$ ipython --no-banner

In [1]: import numpy as np

In [2]: np.set_printoptions(suppress=True, linewidth=160)

In [3]: m1 = 0.9 ** np.abs(np.subtract.outer(np.arange(6), np.arange(6)))

In [4]: m1.round(2)
Out[4]: 
array([[1.  , 0.9 , 0.81, 0.73, 0.66, 0.59],
       [0.9 , 1.  , 0.9 , 0.81, 0.73, 0.66],
       [0.81, 0.9 , 1.  , 0.9 , 0.81, 0.73],
       [0.73, 0.81, 0.9 , 1.  , 0.9 , 0.81],
       [0.66, 0.73, 0.81, 0.9 , 1.  , 0.9 ],
       [0.59, 0.66, 0.73, 0.81, 0.9 , 1.  ]])

In [5]: def softmax(z):
   ...:     e = np.exp(z - z.max(axis=-1, keepdims=True))
   ...:     return e / e.sum(axis=-1, keepdims=True)
   ...: 

In [6]: np.round(softmax(m1[3] + -3), 2)
Out[6]: array([0.15, 0.16, 0.17, 0.19, 0.17, 0.16])

In [7]: np.round(softmax(10 * m1[3]), 2)
Out[7]: array([0.03, 0.07, 0.18, 0.48, 0.18, 0.07])

In [8]: scores = m1 @ m1.T / np.sqrt(6)

In [9]: np.round(softmax(scores)[3] @ m1, 2)
Out[9]: array([0.78, 0.83, 0.86, 0.86, 0.84, 0.78])

In [10]: np.round(softmax(scores + np.triu(np.full(scores.shape, -np.inf), 1)), 2)
Out[10]: 
array([[1.  , 0.  , 0.  , 0.  , 0.  , 0.  ],
       [0.47, 0.53, 0.  , 0.  , 0.  , 0.  ],
       [0.3 , 0.34, 0.36, 0.  , 0.  , 0.  ],
       [0.22, 0.25, 0.26, 0.27, 0.  , 0.  ],
       [0.17, 0.2 , 0.21, 0.21, 0.21, 0.  ],
       [0.15, 0.16, 0.18, 0.18, 0.18, 0.16]])

In [11]: low = np.linalg.cholesky(m1)

In [12]: low.round(2)
Out[12]: 
array([[1.  , 0.  , 0.  , 0.  , 0.  , 0.  ],
       [0.9 , 0.44, 0.  , 0.  , 0.  , 0.  ],
       [0.81, 0.39, 0.44, 0.  , 0.  , 0.  ],
       [0.73, 0.35, 0.39, 0.44, 0.  , 0.  ],
       [0.66, 0.32, 0.35, 0.39, 0.44, 0.  ],
       [0.59, 0.29, 0.32, 0.35, 0.39, 0.44]])

In [13]: np.linalg.eigvalsh(m1).min() > 0
Out[13]: np.True_

In [14]: np.round(np.diag(low) ** 2, 2)
Out[14]: array([1.  , 0.19, 0.19, 0.19, 0.19, 0.19])

In [15]: t = np.radians(120)

In [16]: Rm = np.eye(6)

In [17]: Rm[3, 3] = Rm[5, 5] = np.cos(t)

In [18]: Rm[3, 5], Rm[5, 3] = -np.sin(t), np.sin(t)

In [19]: Rm.round(2)
Out[19]: 
array([[ 1.  ,  0.  ,  0.  ,  0.  ,  0.  ,  0.  ],
       [ 0.  ,  1.  ,  0.  ,  0.  ,  0.  ,  0.  ],
       [ 0.  ,  0.  ,  1.  ,  0.  ,  0.  ,  0.  ],
       [ 0.  ,  0.  ,  0.  , -0.5 ,  0.  , -0.87],
       [ 0.  ,  0.  ,  0.  ,  0.  ,  1.  ,  0.  ],
       [ 0.  ,  0.  ,  0.  ,  0.87,  0.  , -0.5 ]])

In [20]: other = low @ Rm.T

In [21]: np.round(np.linalg.det(Rm), 2), np.trace(Rm)
Out[21]: (np.float64(1.0), np.float64(3.0))

In [22]: np.round(np.linalg.svd(low, compute_uv=False), 2), np.round(np.linalg.svd(other, compute_uv=False), 2)
Out[22]: 
(array([2.23, 0.79, 0.45, 0.32, 0.26, 0.24]),
 array([2.23, 0.79, 0.45, 0.32, 0.26, 0.24]))

In [23]: np.round(np.abs(other - low).max(axis=0), 2)
Out[23]: array([0.  , 0.  , 0.  , 0.91, 0.  , 0.38])

In [24]: np.unravel_index(np.abs(m1).argmax(), m1.shape)
Out[24]: (np.int64(0), np.int64(0))

In [25]: np.abs(m1).max()
Out[25]: np.float64(1.0)

In [26]: np.count_nonzero(m1)
Out[26]: np.int64(36)

In [27]: arr = np.loadtxt("x.csv", delimiter=",")

In [28]: arr
Out[28]: 
array([[ 2.,  0.,  6.,  4.,  2., -4., -6.,  0.,  0.],
       [ 0.,  0.,  0.,  0.,  0.,  0.,  0.,  0.,  0.],
       [ 0.,  0.,  0.,  0.,  0.,  0.,  0.,  0.,  0.],
       [ 0.,  0.,  0.,  0.,  0.,  0.,  0.,  0.,  0.]])

In [29]: # column 4 repeats column 0

In [30]: np.argsort(-np.linalg.norm(arr, axis=0).round(6), kind="stable")[:3]
Out[30]: array([2, 6, 3])

In [31]: np.linalg.cond(arr) > 100
Out[31]: np.True_

In [32]: [round(float(x), 2) for x in np.linalg.svd(arr, compute_uv=False)[:3]]
Out[32]: [10.58, 0.0, 0.0]

In [33]: A = np.load("case11.npy")

In [34]: A
Out[34]: 
array([[ 0,  0,  0,  5,  0,  0,  0,  0,  0],
       [ 0,  0,  0,  0,  0, -4,  0,  0,  0],
       [ 0,  0,  0,  0,  0,  0, -3,  0,  0],
       [ 0,  0,  0,  0,  0,  0,  0,  0,  1],
       [ 0,  0,  3,  0,  0,  0,  0,  0,  0],
       [ 0,  0,  0,  0,  0,  0,  0,  0,  0],
       [ 0, -2,  0,  0,  0,  0,  0,  0,  0],
       [ 0,  0,  0,  0,  0,  0,  0, -3,  0],
       [ 0,  0,  0,  0,  5,  0,  0,  0,  0]])

In [35]: # splits into 2 blocks

In [36]: np.round(np.sort(np.abs(np.linalg.eigvals(A))), 2)
Out[36]: array([0., 0., 0., 0., 0., 0., 0., 0., 3.])

In [37]: A @ A
Out[37]: 
array([[ 0,  0,  0,  0,  0,  0,  0,  0,  5],
       [ 0,  0,  0,  0,  0,  0,  0,  0,  0],
       [ 0,  6,  0,  0,  0,  0,  0,  0,  0],
       [ 0,  0,  0,  0,  5,  0,  0,  0,  0],
       [ 0,  0,  0,  0,  0,  0, -9,  0,  0],
       [ 0,  0,  0,  0,  0,  0,  0,  0,  0],
       [ 0,  0,  0,  0,  0,  8,  0,  0,  0],
       [ 0,  0,  0,  0,  0,  0,  0,  9,  0],
       [ 0,  0, 15,  0,  0,  0,  0,  0,  0]])

In [38]: round(np.abs(np.linalg.eigvals(A)).max(), 2)
Out[38]: np.float64(3.0)

In [39]: r = np.linalg.matrix_rank(A)

In [40]: r
Out[40]: np.int64(8)

In [41]: N = np.linalg.svd(A)[2][r:].T

In [42]: N.shape
Out[42]: (9, 1)

In [43]: [int(np.linalg.matrix_rank(A[:i])) for i in range(1, len(A) + 1)]
Out[43]: [1, 2, 3, 4, 5, 5, 6, 7, 8]

In [44]: np.allclose(A @ N, 0)
Out[44]: True

In [45]: N[:, 0] / N[np.abs(N[:, 0]).round(6).argmax(), 0]
Out[45]: array([ 1., -0., -0., -0., -0., -0., -0., -0., -0.])

In [46]: A @ N
Out[46]: 
array([[0.],
       [0.],
       [0.],
       [0.],
       [0.],
       [0.],
       [0.],
       [0.],
       [0.]])

In [47]: left, sv, VT = np.linalg.svd(A)

In [48]: V = VT[:(sv > 1e-8).sum()]

In [49]: rng = np.random.default_rng(742)

In [50]: vec = A[2] + 5 * A[4] + rng.integers(2) * np.eye(9)[6]

In [51]: vec
Out[51]: array([ 0.,  0., 15.,  0.,  0.,  0., -3.,  0.,  0.])

In [52]: np.allclose(V.T @ V @ vec, vec)
Out[52]: True

In [53]: np.linalg.matrix_rank(np.vstack([A, vec]))
Out[53]: np.int64(8)

In [54]: left, sv, VT = np.linalg.svd(A)

In [55]: sv
Out[55]: array([5., 5., 4., 3., 3., 3., 2., 1., 0.])

In [56]: np.argmax(sv[:-1] / (sv[1:] + 1e-6)) + 1
Out[56]: np.int64(8)

In [57]: other = left[:, :8] @ np.diag(sv[:8]) @ VT[:8]

In [58]: round(float(np.linalg.norm(A - other) / np.linalg.norm(A)), 2)
Out[58]: 0.0

In [59]: np.linalg.matrix_rank(other)
Out[59]: np.int64(8)

In [60]: A[:, 3] @ A[:, 4]
Out[60]: np.int64(0)

In [61]: np.round(np.linalg.norm(A, axis=0), 2)
Out[61]: array([0., 2., 3., 5., 5., 4., 3., 3., 1.])

In [62]: np.round(np.linalg.svd(A, compute_uv=False), 2)
Out[62]: array([5., 5., 4., 3., 3., 3., 2., 1., 0.])

In [63]: J = np.load("out0.npy")

In [64]: J
Out[64]: 
array([[-0.4,  1.3,  0.1,  1.1,  1.3, -0.2, -0.9, -0.9, -0.8, -1.7,  0.6,  2.3],
       [-0.6, -1.4, -0.2,  0. ,  0. ,  0.5, -0.8,  1.4,  1.2,  0.4, -0.4, -1.2],
       [-3.2,  0. ,  0.4,  0.4, -0.1, -0.6, -0.9, -0.4, -0.1,  1.6, -0.2, -0.5],
       [-0.8, -0.9,  0.9, -1.5,  0.3,  2.6,  0. , -1.5,  0.2,  0.8, -2.3, -0.6]])

In [65]: J.reshape(-1, 2)
Out[65]: 
array([[-0.4,  1.3],
       [ 0.1,  1.1],
       [ 1.3, -0.2],
       [-0.9, -0.9],
       [-0.8, -1.7],
       [ 0.6,  2.3],
       [-0.6, -1.4],
       [-0.2,  0. ],
       [ 0. ,  0.5],
       [-0.8,  1.4],
       [ 1.2,  0.4],
       [-0.4, -1.2],
       [-3.2,  0. ],
       [ 0.4,  0.4],
       [-0.1, -0.6],
       [-0.9, -0.4],
       [-0.1,  1.6],
       [-0.2, -0.5],
       [-0.8, -0.9],
       [ 0.9, -1.5],
       [ 0.3,  2.6],
       [ 0. , -1.5],
       [ 0.2,  0.8],
       [-2.3, -0.6]])

In [66]: J.ravel(order="F")
Out[66]: 
array([-0.4, -0.6, -3.2, -0.8,  1.3, -1.4,  0. , -0.9,  0.1, -0.2,  0.4,  0.9,  1.1,  0. ,  0.4, -1.5,  1.3,  0. , -0.1,  0.3, -0.2,  0.5, -0.6,  2.6, -0.9,
       -0.8, -0.9,  0. , -0.9,  1.4, -0.4, -1.5, -0.8,  1.2, -0.1,  0.2, -1.7,  0.4,  1.6,  0.8,  0.6, -0.4, -0.2, -2.3,  2.3, -1.2, -0.5, -0.6])

In [67]: J.reshape(2, -1)
Out[67]: 
array([[-0.4,  1.3,  0.1,  1.1,  1.3, -0.2, -0.9, -0.9, -0.8, -1.7,  0.6,  2.3, -0.6, -1.4, -0.2,  0. ,  0. ,  0.5, -0.8,  1.4,  1.2,  0.4, -0.4, -1.2],
       [-3.2,  0. ,  0.4,  0.4, -0.1, -0.6, -0.9, -0.4, -0.1,  1.6, -0.2, -0.5, -0.8, -0.9,  0.9, -1.5,  0.3,  2.6,  0. , -1.5,  0.2,  0.8, -2.3, -0.6]])

In [68]: T = J.reshape(4, 2, -1)

In [69]: T[:, 0]
Out[69]: 
array([[-0.4,  1.3,  0.1,  1.1,  1.3, -0.2],
       [-0.6, -1.4, -0.2,  0. ,  0. ,  0.5],
       [-3.2,  0. ,  0.4,  0.4, -0.1, -0.6],
       [-0.8, -0.9,  0.9, -1.5,  0.3,  2.6]])

In [70]: np.swapaxes(T, 1, 2)[0]
Out[70]: 
array([[-0.4, -0.9],
       [ 1.3, -0.9],
       [ 0.1, -0.8],
       [ 1.1, -1.7],
       [ 1.3,  0.6],
       [-0.2,  2.3]])

In [71]: T.shape
Out[71]: (4, 2, 6)

In [72]: np.round(T.sum(axis=1), 2)
Out[72]: 
array([[-1.3,  0.4, -0.7, -0.6,  1.9,  2.1],
       [-1.4,  0. ,  1. ,  0.4, -0.4, -0.7],
       [-4.1, -0.4,  0.3,  2. , -0.3, -1.1],
       [-0.8, -2.4,  1.1, -0.7, -2. ,  2. ]])

In [73]: left, sv, VT = np.linalg.svd(J, full_matrices=False)

In [74]: np.round(VT @ VT.T, 2) + 0
Out[74]: 
array([[1., 0., 0., 0.],
       [0., 1., 0., 0.],
       [0., 0., 1., 0.],
       [0., 0., 0., 1.]])

In [75]: round(float(np.sqrt((sv ** 2).sum())), 2), round(float(np.linalg.norm(J)), 2)
Out[75]: (7.66, 7.66)

In [76]: np.round(np.abs(VT[0]), 2)
Out[76]: array([0.29, 0.35, 0.12, 0.29, 0.1 , 0.36, 0.01, 0.03, 0.19, 0.41, 0.4 , 0.43])

In [77]: W0 = np.array([[-1.4, 0.4, -2.6],
    ...:     [2.0, -0.1, -0.3],
    ...:     [-0.4, 0.4, -0.1],
    ...:     [0.9, -0.5, -0.2],
    ...:     [-1.3, 0.1, -1.6],
    ...:     [0.0, 0.0, -1.0],
    ...:     [-0.2, 0.1, 0.7],
    ...:     [-0.3, -0.7, 1.0],
    ...:     [-0.8, 1.8, -1.4],
    ...:     [-0.3, -1.0, -0.5],
    ...:     [0.1, -1.0, 1.8],
    ...:     [0.5, -1.4, -0.2],
    ...:     [0.0, 0.1, 1.2],
    ...:     [0.1, -0.8, -0.5],
    ...:     [2.0, 1.2, 1.1],
    ...:     [-0.1, -1.3, 1.3],
    ...:     [0.2, -0.4, -0.8],
    ...:     [-0.8, 1.0, -1.0],
    ...:     [-0.8, -0.4, 1.0],
    ...:     [0.7, -0.8, 1.1],
    ...:     [0.3, 0.1, -0.7],
    ...:     [0.2, 0.0, 1.0],
    ...:     [0.2, 0.4, 0.9],
    ...:     [-0.4, 0.2, 0.8],
    ...:     [-0.7, 0.0, -0.7],
    ...:     [1.0, 0.2, 2.3],
    ...:     [0.8, -1.6, 0.4]])

In [78]: W0[11] *= 10

In [79]: W0
Out[79]: 
array([[ -1.4,   0.4,  -2.6],
       [  2. ,  -0.1,  -0.3],
       [ -0.4,   0.4,  -0.1],
       [  0.9,  -0.5,  -0.2],
       [ -1.3,   0.1,  -1.6],
       [  0. ,   0. ,  -1. ],
       [ -0.2,   0.1,   0.7],
       [ -0.3,  -0.7,   1. ],
       [ -0.8,   1.8,  -1.4],
       [ -0.3,  -1. ,  -0.5],
       [  0.1,  -1. ,   1.8],
       [  5. , -14. ,  -2. ],
       [  0. ,   0.1,   1.2],
       [  0.1,  -0.8,  -0.5],
       [  2. ,   1.2,   1.1],
       [ -0.1,  -1.3,   1.3],
       [  0.2,  -0.4,  -0.8],
       [ -0.8,   1. ,  -1. ],
       [ -0.8,  -0.4,   1. ],
       [  0.7,  -0.8,   1.1],
       [  0.3,   0.1,  -0.7],
       [  0.2,   0. ,   1. ],
       [  0.2,   0.4,   0.9],
       [ -0.4,   0.2,   0.8],
       [ -0.7,   0. ,  -0.7],
       [  1. ,   0.2,   2.3],
       [  0.8,  -1.6,   0.4]])

In [80]: # row 11 dominates

In [81]: vec = np.array([2, 1, 0])

In [82]: h = np.maximum(W0 @ vec, 0)

In [83]: np.round(np.maximum(W0 @ vec, 0) - np.maximum(-W0 @ vec, 0), 2)
Out[83]: 
array([-2.4,  3.9, -0.4,  1.3, -2.5,  0. , -0.3, -1.3,  0.2, -1.6, -0.8, -4. ,  0.1, -0.6,  5.2, -1.5,  0. , -0.6, -2. ,  0.6,  0.7,  0.4,  0.8, -0.6, -1.4,
        2.2,  0. ])

In [84]: np.flatnonzero(h > 1e-9)
Out[84]: array([ 1,  3,  8, 12, 14, 19, 20, 21, 22, 25])

In [85]: vec = np.array([3, 3, 3])

In [86]: rhs = W0 @ vec

In [87]: np.round(np.linalg.lstsq(W0, rhs)[0], 2)
Out[87]: array([3., 3., 3.])

In [88]: np.round(np.linalg.pinv(W0) @ W0, 2) + 0
Out[88]: 
array([[1., 0., 0.],
       [0., 1., 0.],
       [0., 0., 1.]])

In [89]: rhs = rhs + 0.1 * rng.normal(size=27)

In [90]: rhs.round(2)
Out[90]: 
array([-10.69,   4.84,  -0.35,   0.41,  -8.45,  -2.97,   1.75,   0.17,  -1.11,  -5.36,   2.58, -33.05,   3.92,  -3.67,  12.92,  -0.43,  -2.95,  -2.35,  -0.53,
         3.01,  -0.94,   3.46,   4.74,   1.74,  -4.28,  10.68,  -1.27])

In [91]: coef, *_ = np.linalg.lstsq(W0, rhs)

In [92]: np.round(W0.T @ (rhs - W0 @ coef), 2) + 0
Out[92]: array([0., 0., 0.])

In [93]: coef.round(2)
Out[93]: array([3.01, 3.01, 3.  ])
